$ python -q
>>> import numpy as np
>>> from numpy import linalg as LA
>>> np.set_printoptions(precision=3, suppress=True, linewidth=140)
>>> rnd = lambda a: np.round(a, 3) + 0
>>> K = np.load("w.npy")
>>> K
array([[-16.78 , -35.406,  -2.535,   9.795],
       [  0.355, -14.641, -12.594, -25.305],
       [-26.745, -25.274, -18.452, -12.412],
       [-20.317, -34.603,  -3.166,  10.02 ],
       [-18.586, -33.506,  -3.807,   9.319],
       [ -1.442, -14.57 , -14.009, -26.645],
       [-16.556, -34.309,  -2.929,  10.814],
       [  0.529, -15.452, -13.287, -27.11 ],
       [  0.364, -13.727, -14.368, -26.534],
       [-25.616, -23.587, -20.903, -13.021],
       [  1.297, -12.771, -13.418, -26.753],
       [-26.085, -25.203, -17.911, -15.709],
       [-17.882, -35.51 ,  -1.939,   9.399],
       [-26.742, -22.824, -18.853, -15.618],
       [  0.391, -15.692, -14.074, -23.535],
       [  0.59 , -12.826, -14.32 , -24.351],
       [-26.449, -24.75 , -17.811, -14.013]])
>>> U, sig, VT = LA.svd(K, full_matrices=False)
>>> print((sig > 1e-8).sum())
4
>>> U.shape, sig.shape, VT.shape
((17, 4), (4,), (4, 4))
>>> rnd(np.sqrt((sig ** 2).sum())), rnd(LA.norm(K))
(np.float64(157.462), np.float64(157.462))
>>> print(rnd(VT @ VT.T))
[[1. 0. 0. 0.]
 [0. 1. 0. 0.]
 [0. 0. 1. 0.]
 [0. 0. 0. 1.]]
>>> rnd(sig / sig[0])
array([1.   , 0.589, 0.229, 0.031])
>>> Xs = K - K.mean(axis=1)
Traceback (most recent call last):
  File "<python-input-12>", line 1, in <module>
    Xs = K - K.mean(axis=1)
         ~~^~~~~~~~~~~~~~~~
ValueError: operands could not be broadcast together with shapes (17,4) (17,) 
>>> Xs = K - K.mean(axis=0)
>>> U, sig, VT = LA.svd(Xs, full_matrices=False)
>>> print(np.abs(VT[0]).argmax())
3
>>> np.searchsorted(np.cumsum(sig ** 2) / (sig ** 2).sum(), 0.9) + 1
np.int64(2)
>>> print(LA.matrix_rank(Xs))
4
>>> print(rnd(np.abs(VT[-1])))
[0.361 0.725 0.584 0.053]
>>> print((np.sign(U[:, 0]) == np.sign(U[0, 0])).astype(int))
[1 0 1 1 1 0 1 0 0 1 0 1 1 1 0 0 1]
>>> rnd(Xs.mean(axis=0))
array([0., 0., 0., 0.])
>>> P = K @ LA.solve(K.T @ K, K.T)
>>> print(rnd(LA.eigvalsh(P)))
[0. 0. 0. 0. 0. 0. 0. 0. 0. 0. 0. 0. 0. 1. 1. 1. 1.]
>>> np.count_nonzero(K)
np.int64(68)
>>> rnd(LA.norm(K))
np.float64(157.462)
>>> K[:, 4]
Traceback (most recent call last):
  File "<python-input-25>", line 1, in <module>
    K[:, 4]
    ~^^^^^^
IndexError: index 4 is out of bounds for axis 1 with size 4
>>> LA.matrix_rank(K)
np.int64(4)
>>> rnd(K.mean(axis=0))
array([-12.922, -23.215, -12.022, -11.862])
>>> rnd(LA.svd(K, compute_uv=False))
array([133.044,  78.405,  30.488,   4.089])
